$ ipython --no-banner

In [1]: import numpy as np

In [2]: from numpy import linalg as LA

In [3]: np.set_printoptions(precision=3, suppress=True, linewidth=120)

In [4]: K = np.loadtxt("sample19.csv", delimiter=",")

In [5]: K
Out[5]: 
array([[ 51.376, -15.047,  23.464],
       [ 23.644,  -9.033,   9.025],
       [ 23.242,  -8.939,   8.829],
       [ 19.552,  -8.064,   7.063],
       [ 17.702,  -7.612,   6.198],
       [ 17.69 ,  -7.609,   6.192],
       [  8.911,  -5.273,   2.361],
       [  4.85 ,  -3.967,   0.838],
       [  1.777,  -2.668,  -0.074],
       [  1.7  ,  -2.627,  -0.092],
       [  1.045,  -2.24 ,  -0.223],
       [  0.948,  -2.175,  -0.239],
       [  0.682,  -1.982,  -0.276],
       [  0.068,  -1.362,  -0.296],
       [ -0.1  ,  -1.043,  -0.255],
       [ -0.009,  -0.019,  -0.005],
       [  1.209,   1.577,   0.015],
       [  1.474,   1.914,  -0.129],
       [  2.245,   3.842,  -2.073],
       [  2.245,   3.942,  -2.221],
       [  0.262,   7.221,  -8.756],
       [ -2.559,   9.333, -14.136],
       [ -5.92 ,  11.293, -19.621],
       [ -6.583,  11.644, -20.641]])

In [6]: vec = np.array([1, -2, 1])

In [7]: h1 = np.maximum(K @ vec, 0)

In [8]: K * (h1 > 1e-9)[:, None]
Out[8]: 
array([[ 51.376, -15.047,  23.464],
       [ 23.644,  -9.033,   9.025],
       [ 23.242,  -8.939,   8.829],
       [ 19.552,  -8.064,   7.063],
       [ 17.702,  -7.612,   6.198],
       [ 17.69 ,  -7.609,   6.192],
       [  8.911,  -5.273,   2.361],
       [  4.85 ,  -3.967,   0.838],
       [  1.777,  -2.668,  -0.074],
       [  1.7  ,  -2.627,  -0.092],
       [  1.045,  -2.24 ,  -0.223],
       [  0.948,  -2.175,  -0.239],
       [  0.682,  -1.982,  -0.276],
       [  0.068,  -1.362,  -0.296],
       [ -0.1  ,  -1.043,  -0.255],
       [ -0.009,  -0.019,  -0.005],
       [  0.   ,   0.   ,   0.   ],
       [  0.   ,   0.   ,  -0.   ],
       [  0.   ,   0.   ,  -0.   ],
       [  0.   ,   0.   ,  -0.   ],
       [  0.   ,   0.   ,  -0.   ],
       [ -0.   ,   0.   ,  -0.   ],
       [ -0.   ,   0.   ,  -0.   ],
       [ -0.   ,   0.   ,  -0.   ]])

In [9]: np.tanh(K @ vec)
Out[9]: 
array([ 1.   ,  1.   ,  1.   ,  1.   ,  1.   ,  1.   ,  1.   ,  1.   ,  1.   ,  1.   ,  1.   ,  1.   ,  1.   ,  0.987,
        0.939,  0.024, -0.959, -0.986, -1.   , -1.   , -1.   , -1.   , -1.   , -1.   ])

In [10]: np.flatnonzero(h1 > 1e-9)
Out[10]: array([ 0,  1,  2,  3,  4,  5,  6,  7,  8,  9, 10, 11, 12, 13, 14, 15])
